% ipython --no-banner

In [1]: import numpy as np

In [2]: import numpy.linalg as la

In [3]: np.set_printoptions(precision=2, suppress=True, linewidth=100, legacy="1.25")

In [4]: mat = np.load("sample8.npy")

In [5]: mat
Out[5]: 
array([[-0.77,  0.64, -0.06],
       [-0.51, -0.67, -0.54],
       [-0.38, -0.38,  0.84]])

In [6]: other = np.array([[-3, 2, -2], [1, 3, -1]])

In [7]: W2 = np.kron(other, mat)

In [8]: round(la.norm(W2, 2), 2), round(la.norm(other, 2) * la.norm(mat, 2), 2)
Out[8]: (4.45, 4.45)

In [9]: la.matrix_rank(W2)
Out[9]: 6

In [10]: W2.shape
Out[10]: (6, 9)

In [11]: F = np.array([[4.0, 2.0, 0.0, 0.0],
    ...:     [-3.0, -3.0, 0.0, 0.0],
    ...:     [0.0, 0.0, -8.0, 1.0],
    ...:     [0.0, 0.0, -5.0, 6.0]])

In [12]: F
Out[12]: 
array([[ 4.,  2.,  0.,  0.],
       [-3., -3.,  0.,  0.],
       [ 0.,  0., -8.,  1.],
       [ 0.,  0., -5.,  6.]])

In [13]: cov = F.T @ F

In [14]: (F @ F.T).shape
Out[14]: (4, 4)

In [15]: la.svd(F, compute_uv=False) ** 2
Out[15]: array([109.04,  37.03,  16.96,   0.97])

In [16]: other = F[0, 0] * F[1:] - np.outer(F[1:, 0], F[0])

In [17]: other
Out[17]: 
array([[  0.,  -6.,   0.,   0.],
       [  0.,   0., -32.,   4.],
       [  0.,   0., -20.,  24.]])

In [18]: la.matrix_rank(other), la.matrix_rank(F)
Out[18]: (3, 4)

In [19]: round(float(np.abs(la.eigvals(F)).max()), 2)
Out[19]: 7.63

In [20]: np.allclose(F @ F.T, F.T @ F)
Out[20]: False

In [21]: F.inv()
Traceback (most recent call last):
  Cell In[21], line 1
    F.inv()
AttributeError: 'numpy.ndarray' object has no attribute 'inv'


In [22]: data = np.maximum(np.array([[-3],
    ...:     [0],
    ...:     [-2],
    ...:     [-3],
    ...:     [-2],
    ...:     [0],
    ...:     [-1],
    ...:     [2],
    ...:     [-1],
    ...:     [-3],
    ...:     [1],
    ...:     [2],
    ...:     [1],
    ...:     [2],
    ...:     [-3],
    ...:     [-1],
    ...:     [-2],
    ...:     [-2],
    ...:     [-1],
    ...:     [2],
    ...:     [-3],
    ...:     [1],
    ...:     [-3],
    ...:     [0],
    ...:     [-1],
    ...:     [-2]]) @ np.array([[1, 1, 1]]) + np.array([-4, 4, 4]), 0)

In [23]: data
Out[23]: 
array([[0, 1, 1],
       [0, 4, 4],
       [0, 2, 2],
       [0, 1, 1],
       [0, 2, 2],
       [0, 4, 4],
       [0, 3, 3],
       [0, 6, 6],
       [0, 3, 3],
       [0, 1, 1],
       [0, 5, 5],
       [0, 6, 6],
       [0, 5, 5],
       [0, 6, 6],
       [0, 1, 1],
       [0, 3, 3],
       [0, 2, 2],
       [0, 2, 2],
       [0, 3, 3],
       [0, 6, 6],
       [0, 1, 1],
       [0, 5, 5],
       [0, 1, 1],
       [0, 4, 4],
       [0, 3, 3],
       [0, 2, 2]])

In [24]: left, s, Vt = la.svd(data)

In [25]: V = Vt[:(s > 1e-8).sum()]

In [26]: rng = np.random.default_rng(8230)

In [27]: x0 = data[14] + -1 * data[21] + rng.integers(2) * np.eye(3)[0]

In [28]: x0
Out[28]: array([ 1., -4., -4.])

In [29]: np.diag(V.T @ V)
Out[29]: array([0. , 0.5, 0.5])

In [30]: np.allclose(V.T @ V @ x0, x0)
Out[30]: False

In [31]: round(la.norm(data[20] - data[0]), 2)
Out[31]: 0.0

In [32]: la.norm(data, axis=0)
Out[32]: array([ 0.  , 18.38, 18.38])

In [33]: round(float(la.norm(data, "nuc")), 2)
Out[33]: 26.0

In [34]: np.round(la.norm(data[20], 1), 2), round(float(la.norm(data[20], np.inf)), 2)
Out[34]: (2.0, 1.0)

In [35]: round(float(la.norm(data) ** 2 / la.norm(data, 2) ** 2), 2)
Out[35]: 1.0

In [36]: data[20] @ data[0]
Out[36]: 2

In [37]: la.norm(data, axis=1)
Out[37]: 
array([1.41, 5.66, 2.83, 1.41, 2.83, 5.66, 4.24, 8.49, 4.24, 1.41, 7.07, 8.49, 7.07, 8.49, 1.41,
       4.24, 2.83, 2.83, 4.24, 8.49, 1.41, 7.07, 1.41, 5.66, 4.24, 2.83])

In [38]: x0 = np.array([-1, 2, -7])

In [39]: data @ x0
Out[39]: 
array([ -5, -20, -10,  -5, -10, -20, -15, -30, -15,  -5, -25, -30, -25, -30,  -5, -15, -10, -10,
       -15, -30,  -5, -25,  -5, -20, -15, -10])

In [40]: np.sign((data @ x0).round(6))
Out[40]: 
array([-1, -1, -1, -1, -1, -1, -1, -1, -1, -1, -1, -1, -1, -1, -1, -1, -1, -1, -1, -1, -1, -1, -1,
       -1, -1, -1])

In [41]: data @ np.eye(3)[2]
Out[41]: 
array([1., 4., 2., 1., 2., 4., 3., 6., 3., 1., 5., 6., 5., 6., 1., 3., 2., 2., 3., 6., 1., 5., 1.,
       4., 3., 2.])

In [42]: data @ (2 * x0)
Out[42]: 
array([-10, -40, -20, -10, -20, -40, -30, -60, -30, -10, -50, -60, -50, -60, -10, -30, -20, -20,
       -30, -60, -10, -50, -10, -40, -30, -20])

In [43]: la.norm(data @ x0) <= la.norm(data, 2) * la.norm(x0) + 1e-9
Out[43]: True

In [44]: x0 @ data
Traceback (most recent call last):
  Cell In[44], line 1
    x0 @ data
ValueError: matmul: Input operand 1 has a mismatch in its core dimension 0, with gufunc signature (n?,k),(k,m?)->(n?,m?) (size 26 is different from 3)


In [45]: J = np.diag(10 * np.array([1, -4, -3])) + np.array([[0, 0, 0], [1, 1, 2], [2, 0, 1]])

In [46]: J
Out[46]: 
array([[ 10,   0,   0],
       [  1, -39,   2],
       [  2,   0, -29]])

In [47]: x0 = np.array([4, -1, -2])

In [48]: target = J @ x0

In [49]: target
Out[49]: array([40, 39, 66])

In [50]: np.round(la.solve(J.T, J[1]), 2) + 0
Out[50]: array([0., 1., 0.])

In [51]: O = J.astype(float).copy()

In [52]: for j in range(3):
    ...:     O[:, j] -= O[:, :j] @ (O[:, :j].T @ O[:, j])
    ...:     O[:, j] /= la.norm(O[:, j])
    ...: 

In [53]: O
Out[53]: 
array([[ 0.98,  0.1 ,  0.2 ],
       [ 0.1 , -1.  ,  0.  ],
       [ 0.2 ,  0.02, -0.98]])

In [54]: f, r1 = J[1], J[2]

In [55]: f @ r1
Out[55]: -56

In [56]: f @ f
Out[56]: 1526

In [57]: pr = (f @ r1) / (f @ f) * f

In [58]: la.matrix_rank(np.outer(f, r1))
Out[58]: 1

In [59]: pr
Out[59]: array([-0.04,  1.43, -0.07])

In [60]: np.outer(f, r1)
Out[60]: 
array([[   2,    0,  -29],
       [ -78,    0, 1131],
       [   4,    0,  -58]])

In [61]: O, r_ = la.qr(J)

In [62]: np.round(abs(r_[0, 0]), 2), round(la.norm(J[:, 0]), 2)
Out[62]: (10.25, 10.25)

In [63]: np.trace(O @ O.T)
Out[63]: 3.0

In [64]: np.abs(np.diag(r_))
Out[64]: array([10.25, 38.81, 28.44])

In [65]: np.round(O @ r_, 2) + 0
Out[65]: 
array([[ 10.,   0.,   0.],
       [  1., -39.,   2.],
       [  2.,   0., -29.]])

In [66]: O.round(2) + 0
Out[66]: 
array([[-0.98,  0.1 , -0.2 ],
       [-0.1 , -1.  ,  0.  ],
       [-0.2 ,  0.02,  0.98]])

In [67]: r_
Out[67]: 
array([[-10.25,   3.81,   5.47],
       [  0.  ,  38.81,  -2.55],
       [  0.  ,   0.  , -28.44]])
